$ ipython --no-banner

In [1]: import numpy as np

In [2]: from numpy import linalg as LA

In [3]: np.set_printoptions(precision=2, suppress=True, linewidth=200, floatmode="fixed")

In [4]: tidy = lambda a: np.round(a, 2) + 0

In [5]: J = np.loadtxt("run19.csv", delimiter=",")

In [6]: J
Out[6]: 
array([[ 0.00,  2.00,  2.00,  0.00],
       [ 0.00,  0.00, -3.00, -5.00],
       [ 0.00,  0.00,  0.00, -3.00],
       [ 0.00,  0.00,  0.00,  0.00]])

In [7]: left, s, Vh = LA.svd(J)

In [8]: vecs = Vh[:(s > 1e-8).sum()]

In [9]: rng = np.random.default_rng(57)

In [10]: x = J[3] + -1 * J[2] + rng.integers(2) * np.eye(4)[3]

In [11]: x
Out[11]: array([0.00, 0.00, 0.00, 3.00])

In [12]: tidy(LA.norm(x - vecs.T @ vecs @ x))
Out[12]: np.float64(0.0)

In [13]: np.allclose(vecs.T @ vecs @ x, x)
Out[13]: True

In [14]: LA.matrix_rank(np.vstack([J, x]))
Out[14]: np.int64(3)

In [15]: z = rng.permutation(4)

In [16]: z
Out[16]: array([1, 2, 0, 3])

In [17]: M2 = J[z][:, z]

In [18]: M2
Out[18]: 
array([[ 0.00, -3.00,  0.00, -5.00],
       [ 0.00,  0.00,  0.00, -3.00],
       [ 2.00,  2.00,  0.00,  0.00],
       [ 0.00,  0.00,  0.00,  0.00]])

In [19]: np.allclose(M2, J)
Out[19]: False

In [20]: np.trace(M2)
Out[20]: np.float64(0.0)

In [21]: tidy(np.sort(np.abs(LA.eigvals(M2))))
Out[21]: array([0.00, 0.00, 0.00, 0.00])

In [22]: r0 = np.array([4, 6, 8, 9])

In [23]: F = r0[np.abs(np.subtract.outer(np.arange(4), np.arange(4)))]

In [24]: F
Out[24]: 
array([[4, 6, 8, 9],
       [6, 4, 6, 8],
       [8, 6, 4, 6],
       [9, 8, 6, 4]])

In [25]: z = rng.permutation(4)

In [26]: z
Out[26]: array([2, 3, 0, 1])

In [27]: M2 = F[z][:, z]

In [28]: np.trace(M2)
Out[28]: np.int64(16)

In [29]: M2
Out[29]: 
array([[4, 6, 8, 6],
       [6, 4, 9, 8],
       [8, 9, 4, 6],
       [6, 8, 6, 4]])

In [30]: vals, vecs = LA.eigh(F)

In [31]: x = np.array([2, 2, 1, 2])

In [32]: (np.sign(vecs[:, -1].round(6)) == np.sign(vecs[0, -1].round(6))).astype(int)
Out[32]: array([1, 1, 1, 1])

In [33]: np.abs(F).sum(axis=1).max(), tidy(np.abs(vals).max())
Out[33]: (np.int64(27), np.float64(25.58))

In [34]: tidy(vecs * np.abs(vals) @ vecs.T)
Out[34]: 
array([[10.15,  6.72,  4.72,  5.15],
       [ 6.72,  7.43,  5.43,  4.72],
       [ 4.72,  5.43,  7.43,  6.72],
       [ 5.15,  4.72,  6.72, 10.15]])

In [35]: tidy(vecs * np.maximum(vals, 0) @ vecs.T)
Out[35]: 
array([[7.08, 6.36, 6.36, 7.08],
       [6.36, 5.71, 5.71, 6.36],
       [6.36, 5.71, 5.71, 6.36],
       [7.08, 6.36, 6.36, 7.08]])

In [36]: tidy(LA.eigvalsh(F[1:, 1:]))
Out[36]: array([-4.00, -1.38, 17.38])

In [37]: tidy(x @ F @ x / (x @ x)), tidy(vals[0]), tidy(vals[-1])
Out[37]: (np.float64(24.31), np.float64(-6.0), np.float64(25.58))

In [38]: x @ F @ x
Out[38]: np.int64(316)

In [39]: M2 = F[0, 0] * F[1:] - np.outer(F[1:, 0], F[0])

In [40]: M2
Out[40]: 
array([[  0, -20, -24, -22],
       [  0, -24, -48, -48],
       [  0, -22, -48, -65]])

In [41]: F[:, 0] / F[0, 0]
Out[41]: array([1.00, 1.50, 2.00, 2.25])

In [42]: np.flatnonzero(~M2.round(6).any(axis=1))
Out[42]: array([], dtype=int64)

In [43]: M2 = np.array([[-1, 0, -1], [1, -2, 0]])

In [44]: basis = np.kron(M2, F)

In [45]: basis.shape
Out[45]: (8, 12)

In [46]: LA.matrix_rank(basis)
Out[46]: np.int64(8)

In [47]: basis
Out[47]: 
array([[ -4,  -6,  -8,  -9,   0,   0,   0,   0,  -4,  -6,  -8,  -9],
       [ -6,  -4,  -6,  -8,   0,   0,   0,   0,  -6,  -4,  -6,  -8],
       [ -8,  -6,  -4,  -6,   0,   0,   0,   0,  -8,  -6,  -4,  -6],
       [ -9,  -8,  -6,  -4,   0,   0,   0,   0,  -9,  -8,  -6,  -4],
       [  4,   6,   8,   9,  -8, -12, -16, -18,   0,   0,   0,   0],
       [  6,   4,   6,   8, -12,  -8, -12, -16,   0,   0,   0,   0],
       [  8,   6,   4,   6, -16, -12,  -8, -12,   0,   0,   0,   0],
       [  9,   8,   6,   4, -18, -16, -12,  -8,   0,   0,   0,   0]])

In [48]: tidy(LA.norm(basis, 2)), tidy(LA.norm(M2, 2) * LA.norm(F, 2))
Out[48]: (np.float64(58.91), np.float64(58.91))

In [49]: vals, vecs = LA.eigh(F)

In [50]: tidy(vecs.T @ F @ vecs)
Out[50]: 
array([[-6.00,  0.00,  0.00,  0.00],
       [ 0.00, -2.58,  0.00,  0.00],
       [ 0.00,  0.00, -1.00,  0.00],
       [ 0.00,  0.00,  0.00, 25.58]])

In [51]: tidy(vecs @ np.diag(vals) @ vecs.T)
Out[51]: 
array([[4.00, 6.00, 8.00, 9.00],
       [6.00, 4.00, 6.00, 8.00],
       [8.00, 6.00, 4.00, 6.00],
       [9.00, 8.00, 6.00, 4.00]])

In [52]: tidy(vals)
Out[52]: array([-6.00, -2.58, -1.00, 25.58])

In [53]: tidy(LA.eigvalsh(F @ F))
Out[53]: array([  1.00,   6.66,  36.00, 654.34])

In [54]: tidy(LA.svd(F, compute_uv=False))
Out[54]: array([25.58,  6.00,  2.58,  1.00])

In [55]: tidy(vecs.T @ vecs)
Out[55]: 
array([[1.00, 0.00, 0.00, 0.00],
       [0.00, 1.00, 0.00, 0.00],
       [0.00, 0.00, 1.00, 0.00],
       [0.00, 0.00, 0.00, 1.00]])

In [56]: tidy(vals.sum()), np.trace(F)
Out[56]: (np.float64(16.0), np.int64(16))

In [57]: tidy(np.abs(vecs[:, -1]))
Out[57]: array([0.53, 0.47, 0.47, 0.53])

In [58]: np.unique(vals.round(6) + 0, return_counts=True)[1]
Out[58]: array([1, 1, 1, 1])

In [59]: mat = np.load("data.npy")

In [60]: mat
Out[60]: 
array([[3, 3, 1],
       [3, 3, 3],
       [1, 3, 3]])

In [61]: x = np.array([-1, 1, 0])

In [62]: a = np.maximum(mat @ x, 0)

In [63]: a
Out[63]: array([0, 0, 2])

In [64]: mat * (a > 1e-9)[:, None]
Out[64]: 
array([[0, 0, 0],
       [0, 0, 0],
       [1, 3, 3]])

In [65]: np.maximum(mat @ (3 * x), 0)
Out[65]: array([0, 0, 6])

In [66]: np.flatnonzero(a > 1e-9)
Out[66]: array([2])

In [67]: np.maximum(mat @ x, 0) - np.maximum(-mat @ x, 0)
Out[67]: array([0, 0, 2])

In [68]: tidy(np.tanh(mat @ x))
Out[68]: array([0.00, 0.00, 0.96])

In [69]: vals, vecs = LA.eig(mat)

In [70]: tidy(np.sort(LA.eigvals(mat @ mat)))
Out[70]: array([ 0.60,  4.00, 60.40])

In [71]: tidy(np.prod(vals))
Out[71]: np.float64(-12.0)

In [72]: tidy(np.sort(LA.eigvals(mat.T)))
Out[72]: array([-0.77,  2.00,  7.77])

In [73]: gram = mat.T @ mat

In [74]: LA.matrix_rank(gram)
Out[74]: np.int64(3)

In [75]: np.allclose(gram, gram.T)
Out[75]: True

In [76]: gram
Out[76]: 
array([[19, 21, 15],
       [21, 27, 21],
       [15, 21, 19]])

In [77]: np.trace(gram), (mat ** 2).sum()
Out[77]: (np.int64(65), np.int64(65))

In [78]: vals, vecs = LA.eigh(mat)

In [79]: tidy(vecs.T @ mat @ vecs)
Out[79]: 
array([[-0.77,  0.00,  0.00],
       [ 0.00,  2.00,  0.00],
       [ 0.00,  0.00,  7.77]])

In [80]: tidy(vecs.T @ vecs)
Out[80]: 
array([[1.00, 0.00, 0.00],
       [0.00, 1.00, 0.00],
       [0.00, 0.00, 1.00]])

In [81]: tidy(LA.eigvalsh(mat + -3 * np.eye(3)))
Out[81]: array([-3.77, -1.00,  4.77])

In [82]: tidy(np.abs(vecs[:, -1]))
Out[82]: array([0.53, 0.66, 0.53])

In [83]: tidy(LA.svd(mat, compute_uv=False))
Out[83]: array([7.77, 2.00, 0.77])

In [84]: tidy(vals)
Out[84]: array([-0.77,  2.00,  7.77])

In [85]: K = np.load("x.npy")

In [86]: K
Out[86]: 
array([[ 5, -2,  1],
       [ 0,  4,  5],
       [ 0,  0, -4]])

In [87]: # triangular, det is the product of the diagonal

In [88]: x = np.array([2, 6, 4])

In [89]: y = K @ x

In [90]: c, lr = np.zeros(3), 1 / LA.norm(K, 2) ** 2

In [91]: for i in range(10):
    ...:     c -= lr * K.T @ (K @ c - y)
    ...:     if i % 2 == 0: print(i, round(LA.norm(K @ c - y), 2))
    ...: 
0 7.17
2 6.07
4 5.18
6 4.42
8 3.77

In [92]: tidy(LA.cond(K))
Out[92]: np.float64(3.62)

In [93]: tidy(c)
Out[93]: array([1.18, 4.65, 4.75])

In [94]: z = rng.permutation(3)

In [95]: z
Out[95]: array([2, 0, 1])

In [96]: M2 = K[z][:, z]

In [97]: np.trace(M2)
Out[97]: np.int64(5)

In [98]: np.allclose(M2, K)
Out[98]: False

In [99]: r0 = np.array([-1, -1, 0])

In [100]: M2 = K + np.outer(r0, np.eye(3)[0])

In [101]: LA.matrix_rank(LA.inv(M2) - LA.inv(K), tol=1e-8)
Out[101]: np.int64(1)

In [102]: tidy(LA.det(M2) / LA.det(K)), tidy(1 + LA.solve(K, r0)[0])
Out[102]: (np.float64(0.7), np.float64(0.7))

In [103]: K @ K
Out[103]: 
array([[ 25, -18,  -9],
       [  0,  16,   0],
       [  0,   0,  16]])

In [104]: LA.matrix_power(K - np.diag(np.diag(K)), 3)
Out[104]: 
array([[0, 0, 0],
       [0, 0, 0],
       [0, 0, 0]])

In [105]: LA.matrix_rank(K - K[0, 0] * np.eye(3))
Out[105]: np.int64(2)

In [106]: K @ K
Out[106]: 
array([[ 25, -18,  -9],
       [  0,  16,   0],
       [  0,   0,  16]])

In [107]: (K + K.T) / 2
Out[107]: 
array([[ 5.00, -1.00,  0.50],
       [-1.00,  4.00,  2.50],
       [ 0.50,  2.50, -4.00]])

In [108]: LA.matrix_power(K, 3)
Out[108]: 
array([[ 125, -122,  -29],
       [   0,   64,   80],
       [   0,    0,  -64]])

In [109]: np.allclose(K @ K.T, K.T @ K)
Out[109]: False

In [110]: np.trace(K)
Out[110]: np.int64(5)

In [111]: (K - K.T) / 2
Out[111]: 
array([[ 0.00, -1.00,  0.50],
       [ 1.00,  0.00,  2.50],
       [-0.50, -2.50,  0.00]])
